$ ipython --no-banner

In [1]: import numpy as np

In [2]: import numpy.linalg as la

In [3]: np.set_printoptions(precision=2, suppress=True, linewidth=100, sign=" ")

In [4]: A = np.load("layer13.npy")

In [5]: A
Out[5]: 
array([[ 3,  2,  0,  1,  3,  1],
       [ 0,  0,  1,  0,  3,  3],
       [ 0,  0,  1,  3,  2,  0],
       [ 0,  0,  0,  3,  1,  0],
       [ 0,  0,  0,  0,  2,  1],
       [ 0,  0,  0,  0,  0,  3]])

In [6]: # triangular

In [7]: r = la.matrix_rank(A)

In [8]: r
Out[8]: np.int64(5)

In [9]: N = la.svd(A)[2][r:].T

In [10]: [int(la.matrix_rank(A[:, :j + 1])) for j in range(6)]
Out[10]: [1, 1, 2, 3, 4, 5]

In [11]: [int(la.matrix_rank(A[:i])) for i in range(1, len(A) + 1)]
Out[11]: [1, 2, 3, 4, 5, 5]

In [12]: np.round(N[:, 0] / N[np.abs(N[:, 0]).round(6).argmax(), 0], 2) + 0
Out[12]: array([-0.67,  1.  ,  0.  ,  0.  ,  0.  ,  0.  ])

In [13]: np.round(N @ N.T, 2) + 0
Out[13]: 
array([[ 0.31, -0.46,  0.  ,  0.  ,  0.  ,  0.  ],
       [-0.46,  0.69,  0.  ,  0.  ,  0.  ,  0.  ],
       [ 0.  ,  0.  ,  0.  ,  0.  ,  0.  ,  0.  ],
       [ 0.  ,  0.  ,  0.  ,  0.  ,  0.  ,  0.  ],
       [ 0.  ,  0.  ,  0.  ,  0.  ,  0.  ,  0.  ],
       [ 0.  ,  0.  ,  0.  ,  0.  ,  0.  ,  0.  ]])

In [14]: [int(la.matrix_rank(np.delete(A, i, axis=0))) for i in range(6)]
Out[14]: [4, 5, 5, 5, 5, 5]

In [15]: data = np.load("x.npy")

In [16]: data
Out[16]: 
array([[ 4.,  0.,  0.,  0.],
       [ 0., 13., -6.,  3.],
       [ 0., -6.,  8., -2.],
       [ 0.,  3., -2.,  5.]])

In [17]: proj = np.triu(np.array([[-3, 1, 1, -3], [-2, 2, 3, 0], [-1, 0, -1, -2], [2, -1, 3, -1]]), 1) + np.eye(4)

In [18]: A2 = proj @ data @ la.inv(proj)

In [19]: proj @ data - data @ proj
Out[19]: 
array([[  0.,  -6.,   4.,  -2.],
       [  0., -18., -15., -18.],
       [  0.,  -6.,  22.,   6.],
       [  0.,   0.,  -9.,  -4.]])

In [20]: mat = np.load("run13.npy")

In [21]: mat
Out[21]: 
array([[-2,  6, -4, -6],
       [ 6, -6,  1,  4],
       [-4,  1, -6, -3],
       [-6,  4, -3,  2]])

In [22]: # symmetric, so the eigenvalues are real

In [23]: O, r_ = la.qr(mat)

In [24]: round(abs(r_[0, 0]), 2), round(float(la.norm(mat[:, 0])), 2)
Out[24]: (np.float64(9.59), 9.59)

In [25]: r_
Out[25]: 
array([[ 9.59, -7.92,  5.84,  3.75],
       [ 0.  , -5.12,  0.34,  4.93],
       [ 0.  ,  0.  ,  5.27,  3.11],
       [ 0.  ,  0.  ,  0.  ,  4.11]])

In [26]: rng = np.random.default_rng(31528)

In [27]: idx = rng.permutation(4)

In [28]: idx
Out[28]: array([ 1,  3,  2,  0])

In [29]: A2 = mat[idx][:, idx]

In [30]: np.diag(A2)
Out[30]: array([-6,  2, -6, -2])

In [31]: np.sort(np.abs(la.eigvals(A2)))
Out[31]: array([  2.15,   5.07,   6.33,  15.41])

In [32]: w, vecs = la.eigh(mat)

In [33]: np.abs(vecs[:, -1]).round(6).argmax()
Out[33]: np.int64(3)

In [34]: np.unique(w.round(6) + 0, return_counts=True)[1]
Out[34]: array([ 1,  1,  1,  1])

In [35]: np.round(np.abs(vecs[:, -1]), 2) + 0
Out[35]: array([ 0.6 ,  0.03,  0.  ,  0.8 ])

In [36]: (w > 1e-8).sum(), (w < -1e-8).sum()
Out[36]: (np.int64(2), np.int64(2))

In [37]: A2 = mat / np.sqrt((mat ** 2).mean(axis=1, keepdims=True))

In [38]: la.norm(A2, axis=1)
Out[38]: array([ 2.,  2.,  2.,  2.])

In [39]: la.matrix_rank(mat - mat.mean(axis=1, keepdims=True))
Out[39]: np.int64(3)

In [40]: A2[1]
Out[40]: array([ 1.27, -1.27,  0.21,  0.85])

In [41]: mat - mat.mean(axis=1, keepdims=True)
Out[41]: 
array([[-0.5 ,  7.5 , -2.5 , -4.5 ],
       [ 4.75, -7.25, -0.25,  2.75],
       [-1.  ,  4.  , -3.  ,  0.  ],
       [-5.25,  4.75, -2.25,  2.75]])

In [42]: la.matrix_rank(A2) == la.matrix_rank(mat)
Out[42]: np.True_

In [43]: O, vecs = la.qr(mat[:, :3])[0], la.qr(mat[:, 3:])[0]

In [44]: s = la.svd(O.T @ vecs, compute_uv=False)

In [45]: np.degrees(np.arccos(s.clip(0, 1)))
Out[45]: array([ 30.64])

In [46]: (s > 0.9).sum()
Out[46]: np.int64(0)

In [47]: arr = np.load("mat.npy")

In [48]: arr
Out[48]: 
array([[ 1, -2,  4, -8],
       [ 1, -1,  1, -1],
       [ 1,  0,  0,  0],
       [ 1,  1,  1,  1]])

In [49]: # row 0 is much longer than the rest

In [50]: A2 = arr[0, 0] * arr[1:] - np.outer(arr[1:, 0], arr[0])

In [51]: A2
Out[51]: 
array([[ 0,  1, -3,  7],
       [ 0,  2, -4,  8],
       [ 0,  3, -3,  9]])

In [52]: la.matrix_rank(A2), la.matrix_rank(arr)
Out[52]: (np.int64(3), np.int64(4))

In [53]: C2 = arr.T @ arr

In [54]: la.svd(arr, compute_uv=False) ** 2
Out[54]: array([ 87.99,   4.47,   1.25,   0.29])

In [55]: np.trace(C2), (arr ** 2).sum()
Out[55]: (np.int64(94), np.int64(94))

In [56]: idx = rng.permutation(4)

In [57]: idx
Out[57]: array([ 1,  3,  2,  0])

In [58]: A2 = arr[idx][:, idx]

In [59]: np.sort(np.abs(la.eigvals(A2)))
Out[59]: array([ 0.71,  1.44,  3.43,  3.43])

In [60]: A2
Out[60]: 
array([[-1, -1,  1,  1],
       [ 1,  1,  1,  1],
       [ 0,  0,  0,  1],
       [-2, -8,  4,  1]])
